% ipython --no-banner

In [1]: import numpy as np

In [2]: np.set_printoptions(precision=3, suppress=True, linewidth=160, legacy="1.25")

In [3]: def tidy(a):
   ...:     return np.round(a, 3) + 0
   ...: 

In [4]: data = np.load("arr.npy")

In [5]: data
Out[5]: 
array([[2, 2, 0, 0, 1],
       [0, 2, 1, 2, 1],
       [2, 2, 1, 2, 0],
       [0, 2, 0, 1, 0],
       [0, 1, 0, 1, 0],
       [2, 2, 2, 2, 0],
       [2, 2, 2, 0, 0],
       [2, 2, 1, 2, 0],
       [1, 0, 2, 0, 0],
       [0, 0, 2, 0, 2],
       [1, 2, 1, 1, 2],
       [0, 0, 1, 2, 1],
       [2, 1, 0, 2, 2]])

In [6]: Y = data / np.linalg.norm(data, axis=1)
---------------------------------------------------------------------------
ValueError                                Traceback (most recent call last)
Cell In[6], line 1
----> 1 Y = data / np.linalg.norm(data, axis=1)

ValueError: operands could not be broadcast together with shapes (13,5) (13,) 

In [7]: Y = data / np.linalg.norm(data, axis=1, keepdims=True)

In [8]: C2 = Y @ Y.T

In [9]: np.argwhere(np.triu(np.abs(C2) > 0.95, 1))
Out[9]: 
array([[2, 5],
       [2, 7],
       [5, 7]])

In [10]: tidy(C2[11])
Out[10]: array([0.136, 0.775, 0.566, 0.365, 0.577, 0.612, 0.236, 0.566, 0.365, 0.577, 0.615, 1.   , 0.679])

In [11]: tidy(np.linalg.norm(Y, axis=1))
Out[11]: array([1., 1., 1., 1., 1., 1., 1., 1., 1., 1., 1., 1., 1.])

In [12]: x = np.array([2, 2, 1, 1, 1])

In [13]: h = np.maximum(data @ x, 0)

In [14]: data * (h > 1e-9)[:, None]
Out[14]: 
array([[2, 2, 0, 0, 1],
       [0, 2, 1, 2, 1],
       [2, 2, 1, 2, 0],
       [0, 2, 0, 1, 0],
       [0, 1, 0, 1, 0],
       [2, 2, 2, 2, 0],
       [2, 2, 2, 0, 0],
       [2, 2, 1, 2, 0],
       [1, 0, 2, 0, 0],
       [0, 0, 2, 0, 2],
       [1, 2, 1, 1, 2],
       [0, 0, 1, 2, 1],
       [2, 1, 0, 2, 2]])

In [15]: tidy(np.tanh(data @ x))
Out[15]: array([1.   , 1.   , 1.   , 1.   , 0.995, 1.   , 1.   , 1.   , 0.999, 0.999, 1.   , 0.999, 1.   ])

In [16]: data.T @ h
Out[16]: array([140, 165, 104, 130,  69])

In [17]: Xc = data - data.mean(axis=0)

In [18]: Uu, sigma, Vt = np.linalg.svd(Xc, full_matrices=False)

In [19]: tidy(sigma)
Out[19]: array([4.076, 3.37 , 2.805, 2.631, 1.921])

In [20]: np.searchsorted(np.cumsum(sigma ** 2) / (sigma ** 2).sum(), 0.9) + 1
Out[20]: 4

In [21]: np.abs(Vt[0]).argmax()
Out[21]: 0

In [22]: C2 = np.cov(data, rowvar=False)

In [23]: np.argwhere(np.triu(np.abs(np.corrcoef(data.T)) > 0.8, 1))
Out[23]: array([], shape=(0, 2), dtype=int64)

In [24]: tidy(np.corrcoef(data[:, 3], data[:, 0])[0, 1])
Out[24]: 0.082

In [25]: tidy(np.corrcoef(data.T))
Out[25]: 
array([[ 1.   ,  0.464,  0.107,  0.082, -0.173],
       [ 0.464,  1.   , -0.235,  0.238, -0.276],
       [ 0.107, -0.235,  1.   , -0.227, -0.119],
       [ 0.082,  0.238, -0.227,  1.   , -0.042],
       [-0.173, -0.276, -0.119, -0.042,  1.   ]])

In [26]: W0 = np.load("mat.npy")

In [27]: W0
Out[27]: 
array([[ 8,  9, 10,  8,  8,  9,  9, 10],
       [ 8,  9, 10,  8,  8,  9,  9, 10],
       [ 6,  7,  8,  6,  6,  7,  7,  8],
       [ 1,  2,  3,  1,  1,  2,  2,  3],
       [ 6,  7,  8,  6,  6,  7,  7,  8],
       [ 1,  2,  3,  1,  1,  2,  2,  3]])

In [28]: t3 = np.stack([W0, 3 * W0, W0[::-1]])

In [29]: t3.sum(axis=0)
Out[29]: 
array([[33, 38, 43, 33, 33, 38, 38, 43],
       [38, 43, 48, 38, 38, 43, 43, 48],
       [25, 30, 35, 25, 25, 30, 30, 35],
       [10, 15, 20, 10, 10, 15, 15, 20],
       [32, 37, 42, 32, 32, 37, 37, 42],
       [12, 17, 22, 12, 12, 17, 17, 22]])

In [30]: r = np.linalg.matrix_rank(W0)

In [31]: r
Out[31]: 2

In [32]: null = np.linalg.svd(W0)[2][r:].T

In [33]: null.shape
Out[33]: (8, 6)

In [34]: np.allclose(W0 @ null, 0)
Out[34]: True

In [35]: [int(np.linalg.matrix_rank(W0[:i])) for i in range(1, len(W0) + 1)]
Out[35]: [1, 1, 2, 2, 2, 2]

In [36]: tidy(W0 @ np.linalg.pinv(W0) @ W0)
Out[36]: 
array([[ 8.,  9., 10.,  8.,  8.,  9.,  9., 10.],
       [ 8.,  9., 10.,  8.,  8.,  9.,  9., 10.],
       [ 6.,  7.,  8.,  6.,  6.,  7.,  7.,  8.],
       [ 1.,  2.,  3.,  1.,  1.,  2.,  2.,  3.],
       [ 6.,  7.,  8.,  6.,  6.,  7.,  7.,  8.],
       [ 1.,  2.,  3.,  1.,  1.,  2.,  2.,  3.]])

In [37]: np.linalg.lstsq(W0[:-1].T, W0[-1])[2]
Out[37]: 2

In [38]: np.unique(W0.round(6), axis=0).shape
Out[38]: (3, 8)

In [39]: W0.shape
Out[39]: (6, 8)

In [40]: W0.sum(axis=1)
Out[40]: array([71, 71, 55, 15, 55, 15])

In [41]: np.abs(W0).max()
Out[41]: 10

In [42]: np.diff(W0, axis=0)
Out[42]: 
array([[ 0,  0,  0,  0,  0,  0,  0,  0],
       [-2, -2, -2, -2, -2, -2, -2, -2],
       [-5, -5, -5, -5, -5, -5, -5, -5],
       [ 5,  5,  5,  5,  5,  5,  5,  5],
       [-5, -5, -5, -5, -5, -5, -5, -5]])

In [43]: W0.sum(axis=0)
Out[43]: array([30, 36, 42, 30, 30, 36, 36, 42])

In [44]: W2 = np.sign(np.array([[2, 2, 8, 0], [2, 1, 0, 7], [1, 4, 0, 4], [6, 9, 4, 0]]))

In [45]: Y = (np.tril(W2, -1) + np.eye(4)) @ (np.triu(W2, 1) + np.eye(4))

In [46]: ev = np.array([-2, 1, 0, 3])

In [47]: F = np.rint(Y * ev @ np.linalg.inv(Y)) + 0

In [48]: F
Out[48]: 
array([[-5.,  1.,  7., -5.],
       [-6.,  2.,  5., -3.],
       [-6.,  2.,  2.,  0.],
       [-6.,  2., -1.,  3.]])

In [49]: # rank 3

In [50]: r = np.linalg.matrix_rank(F)

In [51]: r
Out[51]: 3

In [52]: null = np.linalg.svd(F)[2][r:].T

In [53]: [int(np.linalg.matrix_rank(F[:, :j + 1])) for j in range(4)]
Out[53]: [1, 2, 3, 3]

In [54]: tidy(null @ null.T)
Out[54]: 
array([[0.1, 0.1, 0.2, 0.2],
       [0.1, 0.1, 0.2, 0.2],
       [0.2, 0.2, 0.4, 0.4],
       [0.2, 0.2, 0.4, 0.4]])

In [55]: tidy(null[:, 0] / null[np.abs(null[:, 0]).round(6).argmax(), 0])
Out[55]: array([0.5, 0.5, 1. , 1. ])

In [56]: tidy(F @ null)
Out[56]: 
array([[0.],
       [0.],
       [0.],
       [0.]])

In [57]: np.linalg.cond(F) > 100
Out[57]: True

In [58]: tidy(np.linalg.norm(F, 2) / np.linalg.norm(F))
Out[58]: 0.882

In [59]: np.linalg.matrix_rank(F, rtol=0.1)
Out[59]: 2

In [60]: A = np.loadtxt("data.csv", delimiter=",")

In [61]: A
Out[61]: 
array([[-0.872, -1.251,  1.338,  4.137,  1.111,  1.063,  1.049, -0.549],
       [-2.317, -1.622, -0.051,  1.752, -1.792,  0.084, -1.021, -3.109],
       [-1.603,  0.063, -4.317, -0.449, -1.108,  0.716,  1.016, -0.903],
       [ 2.916, -2.665, -2.1  ,  0.131, -0.338,  2.174, -0.355,  0.062],
       [ 2.901,  1.756,  1.799,  2.036, -2.049,  0.477, -0.993, -0.841],
       [ 0.808, -2.817,  1.55 ,  2.764, -2.11 ,  1.363,  0.078, -0.221],
       [-2.534, -0.41 ,  1.703, -0.014,  1.073,  3.314, -1.366, -1.227],
       [ 0.75 , -0.798, -0.35 , -4.309, -2.194,  0.524,  0.079, -0.119],
       [-0.314,  1.839, -0.771,  0.223,  3.08 ,  2.087, -2.645, -0.191],
       [-1.413, -1.359,  3.147,  0.26 , -1.482,  2.216,  0.751, -1.876],
       [ 0.959, -3.431,  2.498,  0.364, -0.081,  0.163,  1.56 ,  1.861],
       [-2.729,  1.54 , -1.502,  0.501,  0.676,  1.986,  1.623, -2.374],
       [-2.918,  1.832,  0.488,  2.115, -1.795,  0.838, -1.675,  1.299],
       [-2.202, -3.155, -0.513, -1.326, -0.496, -0.147,  0.828,  2.688],
       [ 1.569,  2.472, -0.391,  1.837, -3.205, -1.269,  0.579,  0.827],
       [ 0.292,  0.236,  2.865, -2.366, -0.008, -0.825, -3.052,  1.029],
       [ 2.314, -0.976,  1.284,  2.239,  2.57 ,  1.275,  1.701,  0.952],
       [-2.407, -0.801, -1.747, -3.309, -0.56 , -1.971, -0.07 ,  0.602],
       [-0.36 , -1.754,  2.016,  0.686,  1.545,  2.569, -1.425, -2.498],
       [-0.281,  0.517,  0.68 , -0.069,  1.972, -0.265, -4.468,  0.515],
       [ 1.829,  3.02 ,  1.257, -1.596, -1.231,  0.156,  0.342, -2.598],
       [-1.719, -1.429, -0.889, -3.551, -1.56 , -0.243,  1.832,  0.867],
       [ 1.528,  0.239,  0.402,  1.597, -1.141, -3.002, -0.576,  3.041],
       [-0.879,  0.677, -0.158,  0.222, -2.186, -3.218, -2.926,  0.014],
       [ 0.727,  1.903, -1.31 ,  2.684, -3.089,  1.506, -0.239, -0.257],
       [ 0.854,  2.354,  1.096, -0.489,  1.982,  2.898,  1.414, -1.721],
       [ 0.975,  2.421,  1.116,  0.902,  0.083,  1.371, -2.644, -2.694],
       [ 2.567,  1.654,  0.798, -3.309, -0.911,  0.554,  1.629, -0.543],
       [-1.716, -0.943,  1.414,  0.801, -1.401, -3.167,  1.449,  2.106],
       [ 2.764, -3.28 , -0.301, -1.347, -0.473, -1.706,  0.812,  0.947],
       [ 0.996,  0.078,  1.096,  0.878,  4.18 ,  1.78 , -1.128,  0.343],
       [ 0.859,  1.938,  2.379, -0.01 , -0.089, -0.93 , -3.684,  0.63 ],
       [-1.393,  1.264, -0.527, -3.112,  3.215, -0.147,  0.798,  0.712],
       [-2.771,  1.051,  0.351, -2.329,  0.544,  1.027,  3.018, -0.454],
       [-1.392,  1.22 , -1.884,  2.004, -0.962,  3.466, -0.983,  0.317],
       [ 1.794,  1.501, -0.898, -3.756,  0.824, -0.274, -1.349, -1.429],
       [-1.264, -1.71 , -0.642, -1.928,  1.426, -0.496, -3.328, -1.73 ],
       [ 0.457,  1.173, -1.604,  1.785,  0.223,  1.291,  3.415,  2.068],
       [ 0.826, -3.164,  0.543,  1.823,  1.302,  0.41 , -2.929,  0.498],
       [-0.5  ,  2.876,  1.027,  0.162, -3.747,  1.03 ,  0.507,  0.191],
       [ 1.361, -0.094,  2.348, -2.068, -0.553,  1.359, -3.022, -1.437],
       [ 0.088, -0.945, -0.559, -0.052,  3.706, -2.598,  1.512, -1.004],
       [-1.276, -1.307, -0.955, -3.567,  0.746,  0.816, -0.453, -2.57 ],
       [-0.835, -0.701,  4.515,  0.735, -1.114,  1.044, -0.368,  0.648],
       [ 2.281, -1.373, -0.539,  1.853,  2.03 , -1.433,  0.27 , -2.818]])

In [62]: t3 = np.stack([A, 2 * A, A[::-1]])

In [63]: tidy(np.einsum("bij,cij->bc", t3, t3))
Out[63]: 
array([[1124.972, 2249.943,   71.657],
       [2249.943, 4499.887,  143.314],
       [  71.657,  143.314, 1124.972]])
